% ipython --no-banner

In [1]: import numpy as np

In [2]: from numpy import linalg as LA

In [3]: np.set_printoptions(precision=2, suppress=True, linewidth=140, floatmode="fixed")

In [4]: def rd(a):
   ...:     return np.round(a, 2) + 0
   ...: 

In [5]: rng = np.random.default_rng(97425)

In [6]: feats = rng.normal(size=(12, 3))

In [7]: feats = 5 * feats / LA.norm(feats, axis=1, keepdims=True)

In [8]: print(rd(feats))
[[-0.67 -1.76 -4.63]
 [ 3.18 -1.98 -3.31]
 [ 4.83 -0.63 -1.14]
 [ 0.51  3.52  3.51]
 [ 4.70 -0.24 -1.69]
 [ 3.26 -3.67  0.96]
 [ 0.49 -4.93 -0.70]
 [-2.42  0.89 -4.28]
 [ 3.96 -2.86  1.07]
 [ 4.10  2.62  1.15]
 [-3.84 -1.04 -3.03]
 [ 0.13 -4.15  2.79]]

In [9]: A2 = np.c_[feats[:, :2] @ np.array([[1, 2], [5, 6]]), np.array([3, 1, 1, 0, 1, 3, 0, -1, -1, -3, -2, -3])]

In [10]: print(rd(A2))
[[ -9.49 -11.93   3.00]
 [ -6.74  -5.55   1.00]
 [  1.66   5.86   1.00]
 [ 18.11  22.14   0.00]
 [  3.48   7.94   1.00]
 [-15.08 -15.50   3.00]
 [-24.14 -28.58   0.00]
 [  2.04   0.51  -1.00]
 [-10.35  -9.25  -1.00]
 [ 17.19  23.91  -3.00]
 [ -9.04 -13.92  -2.00]
 [-20.61 -24.63  -3.00]]

In [11]: print(rd(LA.norm(LA.qr(feats)[0].T @ A2, axis=0) ** 2 / ((A2 ** 2).sum(axis=0) + 1e-12)))
[1.00 1.00 0.16]

In [12]: print(rd(LA.norm(A2 - feats @ LA.lstsq(feats, A2)[0], axis=0)))
[0.00 0.00 6.16]

In [13]: Xs = feats - feats.mean(axis=0)

In [14]: vecs = LA.svd(Xs)[2][:2]

In [15]: A2 = Xs - Xs @ vecs.T @ vecs

In [16]: print(rd((Xs @ vecs.T).std(axis=0)))
[3.12 2.50]

In [17]: print(rd(np.diag(vecs.T @ vecs)))
[0.62 0.97 0.41]

In [18]: print(rd(np.cov(Xs @ vecs.T, rowvar=False)))
[[10.61  0.00]
 [ 0.00  6.84]]

In [19]: print(rd(A2.std(axis=0)))
[1.33 0.40 1.66]

In [20]: cov = np.cov(feats, rowvar=False)

In [21]: print(np.argwhere(np.triu(np.abs(np.corrcoef(feats.T)) > 0.8, 1)))
[]

In [22]: print(np.argsort(-feats.std(axis=0).round(6), kind="stable"))
[0 2 1]

In [23]: print(rd(np.polyfit(feats[:, 0], feats[:, 1], 1)))
[ 0.00 -1.19]

In [24]: Xs = (feats - feats.mean(axis=0)) / feats.std(axis=0)

In [25]: print(Xs.std(axis=0))
[1.00 1.00 1.00]

In [26]: c = LA.lstsq(np.delete(Xs, 0, axis=1), Xs[:, 0])[0]

In [27]: print(rd(c))
[-0.02  0.34]

In [28]: F = np.load("block19.npy")

In [29]: print(F)
[[12  5 -2 10  4 -2]
 [ 5 15  1  5  6 -1]
 [-2  1  7  0 -4  1]
 [10  5  0 15  0 -6]
 [ 4  6 -4  0 20 -6]
 [-2 -1  1 -6 -6  7]]

In [30]: # symmetric

In [31]: vals, vecs = LA.eigh(F)

In [32]: print(rd(LA.svd(F, compute_uv=False)))
[33.02 19.76 12.07  7.24  3.91  0.00]

In [33]: print(rd(vecs @ np.diag(vals) @ vecs.T))
[[12.00  5.00 -2.00 10.00  4.00 -2.00]
 [ 5.00 15.00  1.00  5.00  6.00 -1.00]
 [-2.00  1.00  7.00  0.00 -4.00  1.00]
 [10.00  5.00  0.00 15.00  0.00 -6.00]
 [ 4.00  6.00 -4.00  0.00 20.00 -6.00]
 [-2.00 -1.00  1.00 -6.00 -6.00  7.00]]

In [34]: print(rd(vecs.T @ F @ vecs))
[[ 0.00  0.00  0.00  0.00  0.00  0.00]
 [ 0.00  3.91  0.00  0.00  0.00  0.00]
 [ 0.00  0.00  7.24  0.00  0.00  0.00]
 [ 0.00  0.00  0.00 12.07  0.00  0.00]
 [ 0.00  0.00  0.00  0.00 19.76  0.00]
 [ 0.00  0.00  0.00  0.00  0.00 33.02]]
